>>> import numpy as np
>>> import numpy.linalg as la
>>> np.set_printoptions(precision=1, suppress=True, linewidth=160)
>>> K = np.loadtxt("data.csv", delimiter=",")
>>> K
array([[ 1., -2.,  0., -2.],
       [ 2.,  0.,  0.,  1.],
       [ 0.,  0.,  1.,  0.],
       [ 3., -2.,  0.,  2.]])
>>> # 2 groups of indices that never mix
>>> th = np.radians(90)
>>> R = np.eye(4)
>>> R[3, 3] = R[2, 2] = np.cos(th)
>>> R[3, 2], R[2, 3] = -np.sin(th), np.sin(th)
>>> R.round(1) + 0
array([[ 1.,  0.,  0.,  0.],
       [ 0.,  1.,  0.,  0.],
       [ 0.,  0.,  0.,  1.],
       [ 0.,  0., -1.,  0.]])
>>> other = K @ R.T
>>> other.round(1) + 0
array([[ 1., -2., -2.,  0.],
       [ 2.,  0.,  1.,  0.],
       [ 0.,  0.,  0., -1.],
       [ 3., -2.,  2.,  0.]])
>>> print(np.allclose(K @ K.T, other @ other.T))
True
>>> round(float(la.det(R)), 1), np.trace(R)
(1.0, np.float64(2.0))
>>> J = np.array([[1, 0, 0], [3, 1, 0], [-2, 2, 1]])
>>> # triangular
>>> other = J / np.sqrt((J ** 2).mean(axis=1, keepdims=True))
>>> other[2]
array([-1.2,  1.2,  0.6])
>>> la.matrix_rank(J - J.mean(axis=1, keepdims=True))
np.int64(2)
>>> la.norm(other, axis=1)
array([1.7, 1.7, 1.7])
>>> la.matrix_rank(other) == la.matrix_rank(J)
np.True_
>>> ev, V = la.eig(J)
>>> np.sort(la.eigvals(J.T))
array([1., 1., 1.])
>>> np.sort(la.eigvals(la.inv(J)))
array([1., 1., 1.])
>>> np.prod(ev)
np.float64(1.0)
>>> np.sort(la.eigvals(J @ J))
array([1., 1., 1.])
>>> r0 = np.array([1, 3, 1])
>>> other = J + np.outer(r0, np.eye(3)[1])
>>> la.matrix_rank(la.inv(other) - la.inv(J), tol=1e-8)
np.int64(1)
>>> print(other)
[[ 1.  1.  0.]
 [ 3.  4.  0.]
 [-2.  3.  1.]]
>>> la.matrix_rank(other - J)
np.int64(1)
>>> np.round(la.norm(K[2], 1), 1), np.round(la.norm(K[2], np.inf), 1)
(np.float64(1.0), np.float64(1.0))
>>> K[2] @ K[3]
np.float64(0.0)
>>> round(la.norm(K, 1), 1), np.round(la.norm(K, np.inf), 1)
(np.float64(6.0), np.float64(7.0))
>>> round(float(la.norm(K) ** 2 / la.norm(K, 2) ** 2), 1)
1.5
>>> print(round(float(la.norm(K, 2)), 1))
4.6
>>> J @ J
array([[1, 0, 0],
       [6, 1, 0],
       [2, 4, 1]])
>>> np.prod(np.diag(J)), round(la.det(J), 1)
(np.int64(1), np.float64(1.0))
>>> [int(la.matrix_rank(la.matrix_power(J, p))) for p in range(1, 4)]
[3, 3, 3]
>>> print(la.matrix_rank(J - J[0, 0] * np.eye(3)))
2
>>> print(la.matrix_power(J - np.diag(np.diag(J)), 3))
[[0 0 0]
 [0 0 0]
 [0 0 0]]
>>> arr = np.diag(np.array([2, -3, 0, 1]))
>>> arr
array([[ 2,  0,  0,  0],
       [ 0, -3,  0,  0],
       [ 0,  0,  0,  0],
       [ 0,  0,  0,  1]])
>>> # rows and columns are dependent
>>> other = arr[0, 0] * arr[1:] - np.outer(arr[1:, 0], arr[0])
>>> other
array([[ 0, -6,  0,  0],
       [ 0,  0,  0,  0],
       [ 0,  0,  0,  2]])
>>> arr[:, 0] / arr[0, 0]
array([1., 0., 0., 0.])
>>> print(other[:, 3] @ other[:, 0])
0
>>> la.norm(other, axis=0)
array([0., 6., 0., 2.])
>>> (arr + arr.T) / 2
array([[ 2.,  0.,  0.,  0.],
       [ 0., -3.,  0.,  0.],
       [ 0.,  0.,  0.,  0.],
       [ 0.,  0.,  0.,  1.]])
>>> print(round(la.det(arr), 1))
0.0
>>> np.round(np.abs(la.eigvals(arr)).max(), 1)
np.float64(3.0)
>>> A = np.loadtxt("layer16.csv", delimiter=",")
>>> print(A)
[[ 0.  7.  0.  0.]
 [ 0.  0.  1.  0.]
 [ 0.  6.  0.  3.]
 [ 0.  5.  0.  1.]
 [ 0.  8.  0.  0.]
 [ 2.  0.  7.  0.]
 [ 2.  0.  7.  0.]
 [ 0.  0.  4.  4.]
 [ 0.  8.  0.  0.]
 [ 3.  0. 10.  0.]
 [ 0.  0.  1.  1.]
 [ 4.  0.  7.  0.]
 [ 0. 14.  0.  0.]
 [ 4.  0.  1.  0.]
 [ 4.  0.  7.  0.]
 [ 9.  0. 16.  0.]
 [ 0.  2.  1.  5.]
 [ 0. 11.  0.  0.]
 [ 0. 11.  0.  0.]
 [10.  0. 19.  0.]
 [ 3.  0. 10.  0.]
 [ 0.  1.  1.  3.]
 [ 3.  0. 10.  0.]
 [ 0.  9.  0.  0.]
 [ 6.  0. 13.  0.]]
>>> cent = A[[13, 6]].astype(float)
>>> for _ in range(3):
...     z = la.norm(A[:, None] - cent, axis=-1).argmin(axis=1)
...     cent = np.array([A[z == j].mean(axis=0) for j in range(2)])
... 
>>> z
array([0, 0, 0, 0, 0, 1, 1, 0, 0, 1, 0, 1, 0, 0, 1, 1, 0, 0, 0, 1, 1, 0, 1, 0, 1])
>>> cent[1] - cent[0]
array([ 4.3, -5.5, 10. , -1.1])
>>> np.abs(cent[1] - cent[0]).argmax()
np.int64(2)
>>> print(np.bincount(z))
[15 10]
>>> q, R = la.qr(A)
>>> print(q.round(1) + 0)
[[ 0.  -0.3  0.   0. ]
 [ 0.   0.   0.1  0. ]
 [ 0.  -0.2  0.  -0.4]
 [ 0.  -0.2  0.  -0.1]
 [ 0.  -0.3  0.   0.1]
 [-0.1  0.   0.3  0.1]
 [-0.1  0.   0.3  0.1]
 [ 0.   0.   0.3 -0.4]
 [ 0.  -0.3  0.   0.1]
 [-0.2  0.   0.3  0.1]
 [ 0.   0.   0.1 -0.1]
 [-0.2  0.  -0.1  0. ]
 [ 0.  -0.5  0.   0.1]
 [-0.2  0.  -0.6 -0.2]
 [-0.2  0.  -0.1  0. ]
 [-0.5  0.  -0.1  0. ]
 [ 0.  -0.1  0.1 -0.6]
 [ 0.  -0.4  0.   0.1]
 [ 0.  -0.4  0.   0.1]
 [-0.6  0.  -0.1  0. ]
 [-0.2  0.   0.3  0.1]
 [ 0.   0.   0.1 -0.4]
 [-0.2  0.   0.3  0.1]
 [ 0.  -0.3  0.   0.1]
 [-0.3  0.   0.1  0. ]]
>>> print(np.allclose(R.T @ R, A.T @ A))
True
>>> np.abs(np.diag(R))
array([17.3, 27.6, 11.9,  7.4])
>>> np.round(q @ R, 1) + 0
array([[ 0.,  7.,  0.,  0.],
       [ 0.,  0.,  1.,  0.],
       [ 0.,  6.,  0.,  3.],
       [ 0.,  5.,  0.,  1.],
       [ 0.,  8.,  0.,  0.],
       [ 2.,  0.,  7.,  0.],
       [ 2.,  0.,  7.,  0.],
       [ 0.,  0.,  4.,  4.],
       [ 0.,  8.,  0.,  0.],
       [ 3.,  0., 10.,  0.],
       [ 0.,  0.,  1.,  1.],
       [ 4.,  0.,  7.,  0.],
       [ 0., 14.,  0.,  0.],
       [ 4.,  0.,  1.,  0.],
       [ 4.,  0.,  7.,  0.],
       [ 9.,  0., 16.,  0.],
       [ 0.,  2.,  1.,  5.],
       [ 0., 11.,  0.,  0.],
       [ 0., 11.,  0.,  0.],
       [10.,  0., 19.,  0.],
       [ 3.,  0., 10.,  0.],
       [ 0.,  1.,  1.,  3.],
       [ 3.,  0., 10.,  0.],
       [ 0.,  9.,  0.,  0.],
       [ 6.,  0., 13.,  0.]])
>>> feats = np.loadtxt("sample0.csv", delimiter=",")
>>> feats
array([[1., 2., 0., 2.],
       [5., 0., 4., 4.],
       [2., 2., 0., 0.],
       [3., 1., 3., 4.]])
>>> rng = np.random.default_rng(674146)
>>> z = rng.permutation(4)
>>> other = feats[:, z] * rng.choice([-1, 1], 4)
>>> other
array([[ 0., -2., -2., -1.],
       [ 4., -4., -0., -5.],
       [ 0., -0., -2., -2.],
       [ 3., -4., -1., -3.]])
>>> left, _, VT = la.svd(feats.T @ other)
>>> np.round(la.lstsq(feats, other)[0], 1) + 0
array([[ 0.,  0.,  0., -1.],
       [ 0.,  0., -1.,  0.],
       [ 1.,  0.,  0.,  0.],
       [ 0., -1.,  0.,  0.]])
>>> z
array([2, 3, 1, 0])
>>> np.abs(other).max()
np.float64(5.0)
>>> other.sum(axis=1)
array([-5., -5., -4., -5.])
>>> other.shape
(4, 4)
>>> data = np.load("w.npy")
>>> data
array([[7, 5, 0, 0],
       [8, 4, 0, 0],
       [0, 0, 7, 5],
       [0, 0, 8, 4]])
>>> # 2 groups of indices that never mix
>>> ev, V = la.eig(data)
>>> np.sort(la.eigvals(data.T))
array([-1., -1., 12., 12.])
>>> np.prod(ev)
np.float64(144.0)
>>> vec = np.array([2, 2, 1, 2])
>>> y = data @ vec
>>> y
array([24, 24, 17, 16])
>>> la.solve(data, y)
array([2., 2., 1., 2.])
>>> la.solve(data, data[:, 0])
array([1., 0., 0., 0.])
>>> la.solve(data.T, data[1])
array([ 0.,  1.,  0., -0.])
>>> np.round(la.norm(data, 2) / la.norm(data), 1)
np.float64(0.7)
>>> print([round(float(x), 1) for x in la.svd(data, compute_uv=False)[:3]])
[12.4, 12.4, 1.0]
>>> la.cond(data) > 100
np.False_
>>> r0 = np.array([2, 1, 1, 0])
>>> other = data + np.outer(r0, np.eye(4)[3])
>>> round(la.det(other) / la.det(data), 1), np.round(1 + la.solve(data, r0)[3], 1)
(np.float64(1.7), np.float64(1.7))
>>> la.matrix_rank(other - data)
np.int64(1)
>>> z = rng.permutation(4)
>>> z
array([1, 2, 0, 3])
>>> other = data[z][:, z]
>>> other
array([[4, 0, 8, 0],
       [0, 7, 0, 5],
       [5, 0, 7, 0],
       [0, 8, 0, 4]])
>>> np.sort(np.abs(la.eigvals(other)))
array([ 1.,  1., 12., 12.])
>>> np.allclose(other, data)
False
>>> other = np.array([[1, 3], [3, 1]])
>>> cent = np.array([[2, 0, 6], [4, 3, 4], [7, 3, 3]])
>>> m1 = np.kron(other, cent)
>>> print(m1)
[[ 2  0  6  6  0 18]
 [ 4  3  4 12  9 12]
 [ 7  3  3 21  9  9]
 [ 6  0 18  2  0  6]
 [12  9 12  4  3  4]
 [21  9  9  7  3  3]]
>>> W1 = np.array([[0, 3, -2, 2, -2],
...     [2, 3, 3, -1, 0],
...     [-1, -3, 0, -2, 2],
...     [-3, 3, 0, -1, -1],
...     [-2, -3, 0, 2, -1],
...     [-2, 0, 0, 1, -2]])
>>> coef = np.array([2, 2, 0, -1, 0])
>>> H = np.maximum(m1 @ W1 + coef, 0)
>>> H
array([[ 0,  8,  0,  3,  0],
       [ 0, 20,  1, 14,  0],
       [ 0, 59,  0, 10,  0],
       [ 0,  0,  0,  0, 10],
       [ 0, 32,  3,  0,  0],
       [ 0, 77,  0, 16,  0]])
>>> la.matrix_rank(H)
np.int64(4)
>>> cent = np.array([[1, 3], [3, 2], [1, 1], [1, 2], [2, 2]])
>>> print(W1 @ cent)
[[  5   4]
 [ 13  13]
 [ -8  -9]
 [  3  -7]
 [-11 -10]
 [ -5  -8]]
>>> r0 = np.array([3, -2, 2, -3, 0, 0])
>>> other = m1 + np.outer(r0, np.eye(6)[2])
>>> print(la.matrix_rank(other - m1))
1
>>> other
array([[ 2.,  0.,  9.,  6.,  0., 18.],
       [ 4.,  3.,  2., 12.,  9., 12.],
       [ 7.,  3.,  5., 21.,  9.,  9.],
       [ 6.,  0., 15.,  2.,  0.,  6.],
       [12.,  9., 12.,  4.,  3.,  4.],
       [21.,  9.,  9.,  7.,  3.,  3.]])
>>> z = A[:, 2] > np.median(A[:, 2])
>>> r0 = A[z].mean(axis=0) - A[~z].mean(axis=0)
>>> print((((A - A.mean(axis=0)) @ r0 > 0) == z).mean())
1.0
>>> ((A - A.mean(axis=0)) @ r0 > 0).astype(int)
array([0, 0, 0, 0, 0, 1, 1, 1, 0, 1, 0, 1, 0, 0, 1, 1, 0, 0, 0, 1, 1, 0, 1, 0, 1])
>>> X = np.load("m.npy")
>>> X
array([[ 2., -1.,  2., -1.],
       [-1., -2., -2.,  0.],
       [ 2.,  0., -1.,  2.],
       [ 0.,  0.,  0.,  1.]])
>>> th = np.radians(135)
>>> R = np.eye(4)
>>> R[1, 1] = R[3, 3] = np.cos(th)
>>> R[1, 3], R[3, 1] = -np.sin(th), np.sin(th)
>>> R
array([[ 1. ,  0. ,  0. ,  0. ],
       [ 0. , -0.7,  0. , -0.7],
       [ 0. ,  0. ,  1. ,  0. ],
       [ 0. ,  0.7,  0. , -0.7]])
>>> other = X @ R.T
>>> print(np.abs(other - X).max(axis=0))
[0.  3.4 0.  3.4]
>>> z = rng.permutation(4)
>>> print(z)
[2 0 1 3]
>>> other = X[z][:, z]
>>> round(la.det(other), 1), np.round(la.det(X[z]), 1)
(np.float64(17.0), np.float64(17.0))
>>> print(np.diag(other))
[-1.  2. -2.  1.]
>>> other
array([[-1.,  2.,  0.,  2.],
       [ 2.,  2., -1., -1.],
       [-2., -1., -2.,  0.],
       [ 0.,  0.,  0.,  1.]])
>>> np.trace(other)
np.float64(0.0)
>>> np.sort(np.abs(la.eigvals(other)))
array([1. , 2.3, 2.3, 3.3])
>>> def softmax(z):
...     e = np.exp(z - z.max(axis=-1, keepdims=True))
...     return e / e.sum(axis=-1, keepdims=True)
... 
>>> softmax(K).sum(axis=1)
array([1., 1., 1., 1.])
>>> print(softmax(K[2]))
[0.2 0.2 0.5 0.2]
>>> np.round(softmax(10 * K[2]), 1) + 0
array([0., 0., 1., 0.])
>>> scores = K @ K.T / np.sqrt(4)
>>> np.round(softmax(scores + np.triu(np.full(scores.shape, -np.inf), 1)), 1) + 0
array([[1. , 0. , 0. , 0. ],
       [0.1, 0.9, 0. , 0. ],
       [0.3, 0.3, 0.5, 0. ],
       [0. , 0. , 0. , 1. ]])
>>> softmax(scores)[2] @ K
array([ 1.3, -0.9,  0.4,  0.2])
>>> softmax(scores).round(6).argmax(axis=1)
array([0, 3, 2, 3])
